$ python -q
>>> import numpy as np
>>> import numpy.linalg as la
>>> np.set_printoptions(precision=2, suppress=True, linewidth=100)
>>> tidy = lambda a: np.round(a, 2) + 0
>>> A = np.load("a.npy")
>>> A
array([[45, 75,  0],
       [39, 66,  0],
       [ 0,  0,  0],
       [ 0,  0,  0],
       [21, 39,  0],
       [27, 48,  0],
       [27, 48,  0],
       [ 0,  0,  0],
       [ 3, 12,  0],
       [27, 48,  0],
       [ 0,  0,  0],
       [ 0,  0,  0],
       [45, 75,  0],
       [15, 30,  0],
       [ 0,  0,  0],
       [15, 30,  0],
       [33, 57,  0],
       [ 3, 12,  0],
       [ 0,  0,  0],
       [27, 48,  0],
       [ 0,  0,  0],
       [39, 66,  0],
       [39, 66,  0],
       [33, 57,  0],
       [51, 84,  0],
       [ 0,  0,  0],
       [ 0,  0,  0]])
>>> # rows and columns are dependent
>>> tidy(la.norm(A) ** 2 / la.norm(A, 2) ** 2)
np.float64(1.0)
>>> tidy(la.norm(A[8], 1)), tidy(la.norm(A[8], np.inf))
(np.float64(15.0), np.float64(12.0))
>>> print(tidy(la.norm(A, axis=0)))
[131.21 225.16   0.  ]
>>> gram = A.T @ A
>>> np.trace(gram), (A ** 2).sum()
(np.int64(67914), np.int64(67914))
>>> np.diag(gram)
array([17217, 50697,     0])
>>> rk = la.matrix_rank(A)
>>> rk
np.int64(2)
>>> ns = la.svd(A)[2][rk:].T
>>> np.allclose(A @ ns, 0)
True
>>> M2 = A[0, 0] * A[1:] - np.outer(A[1:, 0], A[0])
>>> M2
array([[  0,  45,   0],
       [  0,   0,   0],
       [  0,   0,   0],
       [  0, 180,   0],
       [  0, 135,   0],
       [  0, 135,   0],
       [  0,   0,   0],
       [  0, 315,   0],
       [  0, 135,   0],
       [  0,   0,   0],
       [  0,   0,   0],
       [  0,   0,   0],
       [  0, 225,   0],
       [  0,   0,   0],
       [  0, 225,   0],
       [  0,  90,   0],
       [  0, 315,   0],
       [  0,   0,   0],
       [  0, 135,   0],
       [  0,   0,   0],
       [  0,  45,   0],
       [  0,  45,   0],
       [  0,  90,   0],
       [  0, -45,   0],
       [  0,   0,   0],
       [  0,   0,   0]])
>>> la.matrix_rank(M2), la.matrix_rank(A)
(np.int64(1), np.int64(2))
>>> tidy(A[:, 0] / A[0, 0])
array([1.  , 0.87, 0.  , 0.  , 0.47, 0.6 , 0.6 , 0.  , 0.07, 0.6 , 0.  , 0.  , 1.  , 0.33, 0.  ,
       0.33, 0.73, 0.07, 0.  , 0.6 , 0.  , 0.87, 0.87, 0.73, 1.13, 0.  , 0.  ])
>>> feats = np.arange(9).reshape(3, 3) + -2
>>> feats
array([[-2, -1,  0],
       [ 1,  2,  3],
       [ 4,  5,  6]])
>>> # looks like rank 2
>>> rng = np.random.default_rng(477828)
>>> lab = rng.permutation(3)
>>> lab
array([1, 0, 2])
>>> M2 = feats[lab][:, lab]
>>> print(M2)
[[ 2  1  3]
 [-1 -2  0]
 [ 5  4  6]]
>>> np.diag(M2)
array([ 2, -2,  6])
>>> np.allclose(M2, feats)
False
